In [1]: import numpy as np

In [2]: import numpy.linalg as la

In [3]: np.set_printoptions(suppress=True, linewidth=100)

In [4]: M = np.load("test1.npy")

In [5]: print(M.round(2))
[[  4.88   5.58   9.33   4.05  13.85  12.49   7.72   8.24  14.84]
 [  3.94   2.79  -6.23   0.66  -3.4    3.22  -9.63  -8.36  -4.71]
 [  1.98   1.55  -2.03   3.     1.97   3.97   5.3   -0.15   5.41]
 [  1.2    0.33  -7.53  -0.29  -5.18  -1.65  -6.39  -6.4   -5.44]
 [  0.95   1.36   3.05   3.38   7.24   4.59  12.09   6.78  11.44]
 [ -0.75  -1.91  -9.3    4.13  -4.74  -1.16  11.8   -3.46   3.86]
 [  5.4    5.69   6.24   2.63  10.06  10.97   0.05   3.62   8.81]
 [  5.87   6.4    7.85   1.52  11.11  11.21  -3.81   4.12   7.48]
 [ -3.38  -4.17 -13.1   -3.32 -12.26 -12.14  -7.53  -7.35 -12.56]
 [  0.78   0.95   0.04   1.14   3.11   1.5    3.6    2.79   4.36]
 [  3.47   4.02   7.7    5.68  13.04  11.42  15.65   9.26  18.03]
 [ -0.7   -0.76  -3.34   0.58  -0.55  -2.06   3.67   1.03   1.58]
 [  2.28   3.53   6.97  -3.12   7.91   2.26  -9.97   5.96   0.2 ]
 [  4.81   4.85   2.75   0.38   5.44   7.15  -7.65  -0.29   1.66]
 [  6.55   6.99   7.06  -0.15   9.49  10.47 -11.35   1.56   2.78]
 [ -0.64  -1.66 -10.69  -0.87  -8.63  -5.64  -5.34  -7.45  -7.78]
 [ -1.6   -1.91  -6.18   0.15  -3.61  -4.57   2.98  -0.91  -0.98]
 [  1.51   1.71   0.42  -0.02   2.91   1.63  -1.78   1.63   1.66]
 [  3.45   4.13   6.02   0.58   8.8    6.59  -1.66   5.1    6.04]
 [ -1.62  -0.77   0.97  -1.7    2.62  -3.74   1.18   5.73   1.35]]

In [6]: left, sig, vt = la.svd(M)

In [7]: vecs = vt[:(sig > 1e-8).sum()]

In [8]: rng = np.random.default_rng(42980)

In [9]: vec = M[14] + -2 * M[15] + rng.integers(2) * np.eye(9)[2]

In [10]: print(vec.round(2))
[ 7.83 10.3  29.44  1.6  26.74 21.75 -0.67 16.46 18.34]

In [11]: print(np.round(la.norm(vec - vecs.T @ vecs @ vec), 2))
0.33

In [12]: left, sig, vt = la.svd(M)

In [13]: print(np.argmax(sig[:-1] / (sig[1:] + 1e-6)) + 1)
4

In [14]: print(sig.round(2) + 0)
[69.57 37.51 20.14  8.67  0.    0.    0.    0.    0.  ]

In [15]: Y = left[:, :4] @ np.diag(sig[:4]) @ vt[:4]

In [16]: print(round(la.norm(M - Y, 2), 2), round(float(sig[4]), 2))
0.0 0.0

In [17]: print(np.round(np.abs(M - Y).max(), 2))
0.0

In [18]: J = np.load("run10.npy")

In [19]: print(J)
[[ 0.54  0.38  1.04]
 [ 0.34  0.99  3.21]
 [-0.68 -1.04 -0.61]
 [-0.29 -1.68  2.62]
 [-0.87  2.25  1.59]
 [ 0.81  1.35  0.07]
 [-1.04  2.2  -4.86]
 [ 0.57 -1.    1.99]
 [-0.24 -1.33 -4.05]
 [-0.33 -3.27  0.97]
 [-1.01  1.44 -5.05]
 [ 0.13 -0.82  0.66]
 [ 0.02 -0.21  1.77]
 [ 1.07 -0.3  -1.9 ]
 [-0.05  2.35  0.42]
 [ 0.23  0.89 -0.15]
 [ 0.73  0.96  2.19]
 [-0.53  2.1  -1.85]
 [ 0.53 -1.35 -2.28]
 [-0.57  0.2  -1.15]
 [-0.8   2.78  1.37]
 [-1.36  0.1  -4.61]
 [ 0.53 -0.27  3.34]
 [-0.26  0.48 -5.33]
 [ 0.72 -0.39 -2.79]
 [ 0.1  -0.8   4.4 ]
 [ 0.12  2.34 -2.57]
 [-1.04 -1.14 -3.5 ]
 [ 0.04 -1.54 -3.23]
 [-0.51 -1.98  1.22]
 [-0.92 -0.81  2.72]
 [-0.66  0.47 -0.66]
 [-0.54 -1.36  3.8 ]]

In [20]: Y = J / np.sqrt((J ** 2).mean(axis=1, keepdims=True))

In [21]: print(np.round(la.norm(Y, axis=1), 2))
[1.73 1.73 1.73 1.73 1.73 1.73 1.73 1.73 1.73 1.73 1.73 1.73 1.73 1.73 1.73 1.73 1.73 1.73 1.73
 1.73 1.73 1.73 1.73 1.73 1.73 1.73 1.73 1.73 1.73 1.73 1.73 1.73 1.73]

In [22]: F = np.load("data.npy")

In [23]: print(F)
[[ 4 -1 -3 -1 -4  4  1 -2  4]
 [-1  4 -1 -3 -1 -4  4  1 -2]
 [-3 -1  4 -1 -3 -1 -4  4  1]
 [-1 -3 -1  4 -1 -3 -1 -4  4]
 [-4 -1 -3 -1  4 -1 -3 -1 -4]
 [ 4 -4 -1 -3 -1  4 -1 -3 -1]
 [ 1  4 -4 -1 -3 -1  4 -1 -3]
 [-2  1  4 -4 -1 -3 -1  4 -1]
 [ 4 -2  1  4 -4 -1 -3 -1  4]]

In [24]: print(np.all(la.eigvalsh(F) > 0))
False

In [25]: print(np.round(la.eigvalsh(F).min(), 2))
-5.41

In [26]: print([round(float(la.det(F[:i, :i])), 2) + 0 for i in range(1, 10)])
[4.0, 15.0, 14.0, -147.0, -3248.0, 30171.0, -15930.0, -18471.0, 290668.0]

In [27]: ev, vecs = la.eigh(F)

In [28]: print(np.round(vecs.T @ vecs, 2) + 0)
[[1. 0. 0. 0. 0. 0. 0. 0. 0.]
 [0. 1. 0. 0. 0. 0. 0. 0. 0.]
 [0. 0. 1. 0. 0. 0. 0. 0. 0.]
 [0. 0. 0. 1. 0. 0. 0. 0. 0.]
 [0. 0. 0. 0. 1. 0. 0. 0. 0.]
 [0. 0. 0. 0. 0. 1. 0. 0. 0.]
 [0. 0. 0. 0. 0. 0. 1. 0. 0.]
 [0. 0. 0. 0. 0. 0. 0. 1. 0.]
 [0. 0. 0. 0. 0. 0. 0. 0. 1.]]

In [29]: print(np.round(np.abs(vecs[:, -1]), 2))
[0.47 0.37 0.12 0.32 0.26 0.32 0.12 0.37 0.47]

In [30]: print(np.abs(vecs[:, -1]).round(6).argmax())
0

In [31]: print(ev.round(2))
[-5.41 -3.83 -3.71 -0.11  1.84  9.18 10.25 12.65 15.15]

In [32]: print(np.round(la.eigvalsh(F @ F), 2))
[  0.01   3.39  13.78  14.69  29.28  84.27 105.06 159.93 229.58]

In [33]: print(np.round(vecs @ np.diag(ev) @ vecs.T, 2))
[[ 4. -1. -3. -1. -4.  4.  1. -2.  4.]
 [-1.  4. -1. -3. -1. -4.  4.  1. -2.]
 [-3. -1.  4. -1. -3. -1. -4.  4.  1.]
 [-1. -3. -1.  4. -1. -3. -1. -4.  4.]
 [-4. -1. -3. -1.  4. -1. -3. -1. -4.]
 [ 4. -4. -1. -3. -1.  4. -1. -3. -1.]
 [ 1.  4. -4. -1. -3. -1.  4. -1. -3.]
 [-2.  1.  4. -4. -1. -3. -1.  4. -1.]
 [ 4. -2.  1.  4. -4. -1. -3. -1.  4.]]

In [34]: print(np.round(la.svd(F, compute_uv=False), 2))
[15.15 12.65 10.25  9.18  5.41  3.83  3.71  1.84  0.11]

In [35]: print(np.round(vecs.T @ F @ vecs, 2) + 0)
[[-5.41  0.    0.    0.    0.    0.    0.    0.    0.  ]
 [ 0.   -3.83  0.    0.    0.    0.    0.    0.    0.  ]
 [ 0.    0.   -3.71  0.    0.    0.    0.    0.    0.  ]
 [ 0.    0.    0.   -0.11  0.    0.    0.    0.    0.  ]
 [ 0.    0.    0.    0.    1.84  0.    0.    0.    0.  ]
 [ 0.    0.    0.    0.    0.    9.18  0.    0.    0.  ]
 [ 0.    0.    0.    0.    0.    0.   10.25  0.    0.  ]
 [ 0.    0.    0.    0.    0.    0.    0.   12.65  0.  ]
 [ 0.    0.    0.    0.    0.    0.    0.    0.   15.15]]

In [36]: print(np.unique(ev.round(6) + 0, return_counts=True)[1])
[1 1 1 1 1 1 1 1 1]

In [37]: K = np.load("m.npy")

In [38]: print(K)
[[10  5 12 11  6 11 10 10 13 12  8]
 [ 0 -5  2  1 -4  1  0  0  3  2 -2]
 [15 10 17 16 11 16 15 15 18 17 13]
 [ 0 -5  2  1 -4  1  0  0  3  2 -2]
 [ 0 -5  2  1 -4  1  0  0  3  2 -2]
 [ 4 -1  6  5  0  5  4  4  7  6  2]
 [ 3 -2  5  4 -1  4  3  3  6  5  1]
 [ 2 -3  4  3 -2  3  2  2  5  4  0]
 [ 1 -4  3  2 -3  2  1  1  4  3 -1]
 [13  8 15 14  9 14 13 13 16 15 11]]

In [39]: r = la.matrix_rank(K)

In [40]: print(r)
2

In [41]: null = la.svd(K)[2][r:].T

In [42]: print([int(la.matrix_rank(np.delete(K, i, axis=0))) for i in range(10)])
[2, 2, 2, 2, 2, 2, 2, 2, 2, 2]

In [43]: print([int(la.matrix_rank(K[:i])) for i in range(1, len(K) + 1)])
[1, 2, 2, 2, 2, 2, 2, 2, 2, 2]

In [44]: left, sig, vt = la.svd(K)

In [45]: print(np.argmax(sig[:-1] / (sig[1:] + 1e-6)) + 1)
2

In [46]: print(sig.round(2) + 0)
[76.56 18.73  0.    0.    0.    0.    0.    0.    0.    0.  ]

In [47]: Y = left[:, :2] @ np.diag(sig[:2]) @ vt[:2]

In [48]: print(Y.round(2) + 0)
[[10.  5. 12. 11.  6. 11. 10. 10. 13. 12.  8.]
 [ 0. -5.  2.  1. -4.  1.  0.  0.  3.  2. -2.]
 [15. 10. 17. 16. 11. 16. 15. 15. 18. 17. 13.]
 [ 0. -5.  2.  1. -4.  1.  0.  0.  3.  2. -2.]
 [ 0. -5.  2.  1. -4.  1.  0.  0.  3.  2. -2.]
 [ 4. -1.  6.  5.  0.  5.  4.  4.  7.  6.  2.]
 [ 3. -2.  5.  4. -1.  4.  3.  3.  6.  5.  1.]
 [ 2. -3.  4.  3. -2.  3.  2.  2.  5.  4.  0.]
 [ 1. -4.  3.  2. -3.  2.  1.  1.  4.  3. -1.]
 [13.  8. 15. 14.  9. 14. 13. 13. 16. 15. 11.]]

In [49]: print(round(la.norm(K - Y) / la.norm(K), 2))
0.0

In [50]: print(round(float(np.abs(K - Y).max()), 2))
0.0

In [51]: print(la.matrix_rank(Y))
2

In [52]: G = K.T @ K

In [53]: print(G)
[[524 284 620 572 332 572 524 524 668 620 428]
 [284 294 280 282 292 282 284 284 278 280 288]
 [620 280 756 688 348 688 620 620 824 756 484]
 [572 282 688 630 340 630 572 572 746 688 456]
 [332 292 348 340 300 340 332 332 356 348 316]
 [572 282 688 630 340 630 572 572 746 688 456]
 [524 284 620 572 332 572 524 524 668 620 428]
 [524 284 620 572 332 572 524 524 668 620 428]
 [668 278 824 746 356 746 668 668 902 824 512]
 [620 280 756 688 348 688 620 620 824 756 484]
 [428 288 484 456 316 456 428 428 512 484 372]]

In [54]: print(np.diag(G))
[524 294 756 630 300 630 524 524 902 756 372]

In [55]: print(np.trace(G), (K ** 2).sum())
6212 6212

In [56]: print(la.matrix_rank(G))
2

In [57]: print((K @ K.T).shape)
(10, 10)

In [58]: E = np.load("sample2.npy")

In [59]: print(E)
[[0 0 5 3 1 0 5 4 0 5]
 [0 2 3 4 2 1 2 4 3 3]
 [5 3 1 0 2 1 0 3 1 3]
 [1 5 3 5 0 4 3 1 2 2]
 [1 2 1 5 1 1 2 4 1 1]
 [2 0 5 1 0 2 1 2 2 0]
 [3 0 1 1 5 0 4 1 3 0]
 [1 5 1 3 3 5 3 2 2 5]
 [5 4 5 4 5 0 5 4 3 5]
 [4 4 2 0 3 0 5 1 2 0]
 [5 0 1 5 5 4 2 3 0 3]
 [1 5 1 3 0 0 0 2 3 5]]

In [60]: Y = np.c_[E[:, :9] @ np.array([[-9, 0, -3, -6, 6, -2, -9, -8, -1],
    ...:     [-3, 5, 6, -1, 5, -1, -4, -6, -6],
    ...:     [1, 9, 7, -9, 6, -1, -2, 8, 6],
    ...:     [-4, -5, 6, 0, 8, -9, 8, 4, 8],
    ...:     [-5, -5, 0, 3, 1, 4, -5, 2, 4],
    ...:     [8, -5, 1, 4, -2, 7, 1, 6, 2],
    ...:     [3, 3, -7, 4, -3, -3, -1, -1, 7],
    ...:     [0, 4, 0, 0, 7, -8, -3, -3, 0],
    ...:     [-5, 6, 5, -6, 4, 9, 0, -7, -5]]), np.array([1, -1, 1, -2, 0, 0, 0, 3, -3, 2, -3, 0])]

In [61]: print(Y)
[[  3  56  18 -22  68 -75  -8  37  93   1]
 [-30  42  59 -29  94 -37  -5   3  47  -1]
 [-60  27  16 -38  76 -14 -77 -56 -12   1]
 [-10  32  71 -22  87 -26   3  10  46  -2]
 [-30  12  38  -8  87 -68   3  -5  48   0]
 [ -8  53  40 -57  65  -5 -25  19  37   0]
 [-58  13  -9 -14  44  11 -53 -30  44   0]
 [-11   8  46   9  67   5 -26  -5  32   3]
 [-93  69  48 -62 142 -55 -81 -36  73  -3]
 [-56  54   1 -29  59  -7 -79 -56  21   2]
 [-51 -43  12   0  88 -38 -39  11  83  -3]
 [-50  45  67 -38  87 -24 -13 -45 -16   0]]

In [62]: print(np.round(la.norm(la.qr(E)[0].T @ Y, axis=0) ** 2 / ((Y ** 2).sum(axis=0) + 1e-12), 2))
[1.   1.   1.   1.   1.   1.   1.   1.   1.   0.95]

In [63]: print(np.round(la.lstsq(E, Y[:, 0])[0], 2) + 0)
[-9. -3.  1. -4. -5.  8.  3.  0. -5.  0.]

In [64]: print(la.matrix_rank(Y))
10
